$ python3 -q
>>> import numpy as np
>>> import numpy.linalg as la
>>> np.set_printoptions(precision=2, suppress=True, linewidth=100)
>>> A = np.loadtxt("layer6.csv", delimiter=",")
>>> A
array([[ 0.,  0., -2.,  2., -2.,  0.],
       [ 3., -2., -3., -2.,  3.,  0.],
       [-2., -3., -2., -3., -3.,  0.],
       [-1., -3.,  1.,  1., -3.,  0.],
       [-1., -3., -2., -2.,  3.,  0.],
       [ 0.,  0.,  0.,  0.,  0.,  1.]])
>>> # 2 groups of indices that never mix
>>> rng = np.random.default_rng(373)
>>> out = A + rng.integers(-2, 3, (6, 5)) @ rng.integers(-2, 3, (5, 6))
>>> print(out)
[[  6.   5. -10.   2.  -1.  -1.]
 [  5.   5. -13.  -2.   9.   1.]
 [ -1.   2.  -4.   0.   0.   5.]
 [  7.  -7.   3.  -7.  -2.   4.]
 [ -6.   2.  -8.   3.   4.  -3.]
 [  3.  -6.   2.  -9.   2.   1.]]
>>> np.round(la.svd(out - A, compute_uv=False), 2) + 0
array([21.5 , 16.14,  7.5 ,  5.52,  0.56,  0.  ])
>>> np.abs(out - A).sum(axis=1)
array([21., 26., 19., 27., 25., 22.])
>>> la.matrix_rank(out - A, tol=1e-8)
np.int64(5)
>>> idx = rng.permutation(6)
>>> out = A[:, idx] * rng.choice([-1, 1], 6)
>>> print(out)
[[ 2. -2.  0. -0.  2. -0.]
 [-3.  2.  0. -3.  3.  2.]
 [ 3.  3.  0.  2.  2.  3.]
 [ 3. -1.  0.  1. -1.  3.]
 [-3.  2.  0.  1.  2.  3.]
 [-0. -0.  1. -0. -0. -0.]]
>>> left, _, Vt = la.svd(A.T @ out)
>>> np.round(la.lstsq(A, out)[0], 2) + 0
array([[ 0.,  0.,  0., -1.,  0.,  0.],
       [ 0.,  0.,  0.,  0.,  0., -1.],
       [ 0.,  0.,  0.,  0., -1.,  0.],
       [ 0., -1.,  0.,  0.,  0.,  0.],
       [-1.,  0.,  0.,  0.,  0.,  0.],
       [ 0.,  0.,  1.,  0.,  0.,  0.]])
>>> np.round(left @ Vt, 2) + 0
array([[ 0.,  0.,  0., -1.,  0.,  0.],
       [ 0.,  0.,  0.,  0.,  0., -1.],
       [ 0.,  0.,  0.,  0., -1.,  0.],
       [ 0., -1.,  0.,  0.,  0.,  0.],
       [-1.,  0.,  0.,  0.,  0.,  0.],
       [ 0.,  0.,  1.,  0.,  0.,  0.]])
>>> idx
array([4, 3, 5, 0, 2, 1])
>>> q, evecs = la.qr(out[:, :2])[0], la.qr(out[:, 2:])[0]
>>> sig = la.svd(q.T @ evecs, compute_uv=False)
>>> np.degrees(np.arccos(sig.clip(0, 1)))
array([40.64, 53.65])
>>> round(la.norm(q @ q.T - evecs @ evecs.T, 2), 2)
np.float64(1.0)
>>> np.sort(np.abs(la.eigvals(A)))
array([1.  , 3.3 , 3.51, 3.51, 4.53, 5.54])
>>> la.matrix_power(A, 3)
array([[  -8.,  -60.,  -22.,  -10.,  -74.,    0.],
       [  11.,  -83.,  -37.,  -29.,   41.,    0.],
       [  38., -156., -123., -109.,   -2.,    0.],
       [   9.,  -24.,   11.,  -32.,  -93.,    0.],
       [  -3.,  -87.,  -55.,  -77.,   54.,    0.],
       [   0.,    0.,    0.,    0.,    0.,    1.]])
>>> print(np.round(la.det(A), 2))
1020.0
>>> np.allclose(A @ A.T, A.T @ A)
False
>>> np.trace(A)
np.float64(1.0)
>>> (A - A.T) / 2
array([[ 0. , -1.5,  0. ,  1.5, -0.5,  0. ],
       [ 1.5,  0. ,  0. ,  0.5,  3. ,  0. ],
       [ 0. ,  0. ,  0. , -2. , -0.5,  0. ],
       [-1.5, -0.5,  2. ,  0. , -0.5,  0. ],
       [ 0.5, -3. ,  0.5,  0.5,  0. ,  0. ],
       [ 0. ,  0. ,  0. ,  0. ,  0. ,  0. ]])
>>> assert A == A.T
Traceback (most recent call last):
  File "<python-input-29>", line 1, in <module>
    assert A == A.T
           ^^^^^^^^
ValueError: The truth value of an array with more than one element is ambiguous. Use a.any() or a.all()
>>> F = np.array([[5.42, 1.1, -1.0],
...     [4.93, 1.0, 0.0],
...     [1.92, 0.4, 0.9],
...     [-9.79, -2.0, 0.5],
...     [-2.05, -0.4, -1.0],
...     [-5.63, -1.1, -1.0],
...     [6.46, 1.3, -0.9],
...     [4.44, 0.9, 0.1],
...     [-5.33, -1.1, -0.1],
...     [0.89, 0.2, -0.6],
...     [-1.4, -0.3, 0.2]])
>>> F
array([[ 5.42,  1.1 , -1.  ],
       [ 4.93,  1.  ,  0.  ],
       [ 1.92,  0.4 ,  0.9 ],
       [-9.79, -2.  ,  0.5 ],
       [-2.05, -0.4 , -1.  ],
       [-5.63, -1.1 , -1.  ],
       [ 6.46,  1.3 , -0.9 ],
       [ 4.44,  0.9 ,  0.1 ],
       [-5.33, -1.1 , -0.1 ],
       [ 0.89,  0.2 , -0.6 ],
       [-1.4 , -0.3 ,  0.2 ]])
>>> r0, g = F[10], F[1]
>>> r0 @ r0
np.float64(2.09)
>>> p = (r0 @ g) / (r0 @ r0) * r0
>>> g - p
array([ 0.11, -0.03,  0.69])
>>> round(float(la.norm(r0 + g) ** 2 + la.norm(r0 - g) ** 2), 2)
54.79
>>> p
array([ 4.82,  1.03, -0.69])
>>> round((g - p) @ r0, 2)
np.float64(0.0)
>>> m1 = np.load("sample1.npy")
>>> m1
array([[0.23, 0.23, 0.08, 0.23, 0.  , 0.23],
       [0.22, 0.22, 0.33, 0.  , 0.  , 0.22],
       [0.19, 0.19, 0.19, 0.12, 0.12, 0.19],
       [0.  , 0.  , 0.29, 0.14, 0.43, 0.14],
       [0.18, 0.27, 0.  , 0.  , 0.36, 0.18],
       [0.38, 0.25, 0.  , 0.12, 0.  , 0.25]])
>>> out = m1 / np.sqrt((m1 ** 2).mean(axis=1, keepdims=True))
>>> la.matrix_rank(m1 - m1.mean(axis=1, keepdims=True))
np.int64(5)
>>> la.svd(m1, compute_uv=False)
array([1.03, 0.53, 0.34, 0.22, 0.08, 0.02])
>>> m1[:, 6]
Traceback (most recent call last):
  File "<python-input-44>", line 1, in <module>
    m1[:, 6]
    ~~^^^^^^
IndexError: index 6 is out of bounds for axis 1 with size 6
>>> m1.shape
(6, 6)
>>> la.matrix_rank(m1)
np.int64(6)
>>> m1.sum(axis=1)
array([1., 1., 1., 1., 1., 1.])
>>> round(np.abs(m1).max(), 2)
np.float64(0.43)
>>> la.rank(m1)
Traceback (most recent call last):
  File "<python-input-49>", line 1, in <module>
    la.rank(m1)
    ^^^^^^^
AttributeError: module 'numpy.linalg' has no attribute 'rank'
>>> np.diff(m1, axis=0)
array([[-0.01, -0.01,  0.26, -0.23,  0.  , -0.01],
       [-0.03, -0.03, -0.15,  0.12,  0.12, -0.03],
       [-0.19, -0.19,  0.1 ,  0.02,  0.3 , -0.04],
       [ 0.18,  0.27, -0.29, -0.14, -0.06,  0.04],
       [ 0.19, -0.02,  0.  ,  0.12, -0.36,  0.07]])
>>> print(np.unravel_index(np.abs(m1).argmax(), m1.shape))
(np.int64(3), np.int64(4))
>>> m1.mean(axis=0)
array([0.2 , 0.19, 0.15, 0.1 , 0.15, 0.2 ])
>>> m1 - m1[0]
array([[ 0.  ,  0.  ,  0.  ,  0.  ,  0.  ,  0.  ],
       [-0.01, -0.01,  0.26, -0.23,  0.  , -0.01],
       [-0.04, -0.04,  0.11, -0.11,  0.12, -0.04],
       [-0.23, -0.23,  0.21, -0.09,  0.43, -0.09],
       [-0.05,  0.04, -0.08, -0.23,  0.36, -0.05],
       [ 0.14,  0.02, -0.08, -0.11,  0.  ,  0.02]])
>>> out = np.array([[1, 2], [0, 2], [2, 0], [1, 0], [0, 0], [2, 1]])
>>> la.matrix_rank(m1 @ out)
np.int64(2)
>>> np.einsum("ik,kj->ji", m1, out)
array([[1.08, 1.33, 1.06, 1.  , 0.55, 1.  ],
       [1.15, 1.11, 0.94, 0.14, 1.09, 1.5 ]])
>>> out.T @ m1.T
array([[1.08, 1.33, 1.06, 1.  , 0.55, 1.  ],
       [1.15, 1.11, 0.94, 0.14, 1.09, 1.5 ]])
>>> print(np.einsum("ik,kj->ij", m1, out))
[[1.08 1.15]
 [1.33 1.11]
 [1.06 0.94]
 [1.   0.14]
 [0.55 1.09]
 [1.   1.5 ]]
>>> np.vstack([m1, out.T]).shape
(8, 6)
>>> r0 = np.array([2, 0])
>>> print(np.correlate(F[7], F[8], "full"))
[ -0.44  -4.97 -24.67  -4.91  -0.53]
>>> np.cross(F[7, :3], F[8, :3])
array([ 0.02, -0.09, -0.09])
>>> x = np.array([3, 2, -3, 2, -2, 2])
>>> y = m1 @ x
>>> y
array([ 1.85,  0.56,  0.75, -1.14,  0.73,  2.38])
>>> print(la.solve(m1, y))
[ 3.  2. -3.  2. -2.  2.]
>>> la.solve(m1, y + m1[:, 0])
array([ 4.,  2., -3.,  2., -2.,  2.])
>>> print(np.round(la.solve(m1, m1[:, 5]), 2) + 0)
[0. 0. 0. 0. 0. 1.]
>>> np.round(la.solve(m1.T, m1[4]), 2) + 0
array([0., 0., 0., 0., 1., 0.])
>>> K = np.array([[0, -2, 0, -2, -2],
...     [0, 0, 0, 0, -2],
...     [0, 0, 0, -1, -1],
...     [0, 0, 0, 0, 2],
...     [0, 0, 0, 0, 0]])
>>> K
array([[ 0, -2,  0, -2, -2],
       [ 0,  0,  0,  0, -2],
       [ 0,  0,  0, -1, -1],
       [ 0,  0,  0,  0,  2],
       [ 0,  0,  0,  0,  0]])
>>> # column 2 repeats column 0
>>> idx = rng.permutation(5)
>>> idx
array([0, 1, 4, 2, 3])
>>> out = K[idx][:, idx]
>>> print(np.sort(np.abs(la.eigvals(out))))
[0. 0. 0. 0. 0.]
>>> np.trace(out)
np.int64(0)
>>> P = np.triu(np.array([[0, 0, 0, 0, 0],
...     [2, 2, 0, 2, 1],
...     [1, 1, 1, 1, 2],
...     [0, 1, 1, 0, 2],
...     [0, 0, 0, 0, 2]]), 1) + np.eye(5)
>>> out = P @ K @ la.inv(P)
>>> out
array([[ 0., -2.,  0.,  2., -4.],
       [ 0.,  0.,  0.,  0.,  2.],
       [ 0.,  0.,  0., -1.,  3.],
       [ 0.,  0.,  0.,  0.,  2.],
       [ 0.,  0.,  0.,  0.,  0.]])
>>> print(la.matrix_rank(out))
3
>>> np.poly(out)
array([1., 0., 0., 0., 0., 0.])
>>> left, sig, Vt = la.svd(K)
>>> np.argmax(sig[:-1] / (sig[1:] + 1e-6)) + 1
np.int64(3)
>>> sig.round(2) + 0
array([4.19, 2.  , 0.68, 0.  , 0.  ])
>>> out = left[:, :3] @ np.diag(sig[:3]) @ Vt[:3]
>>> print(la.matrix_rank(K, rtol=0.05))
3
>>> la.matrix_rank(out)
np.int64(3)
>>> round(float(la.norm(K - out, 2)), 2), round(float(sig[3]), 2)
(0.0, 0.0)
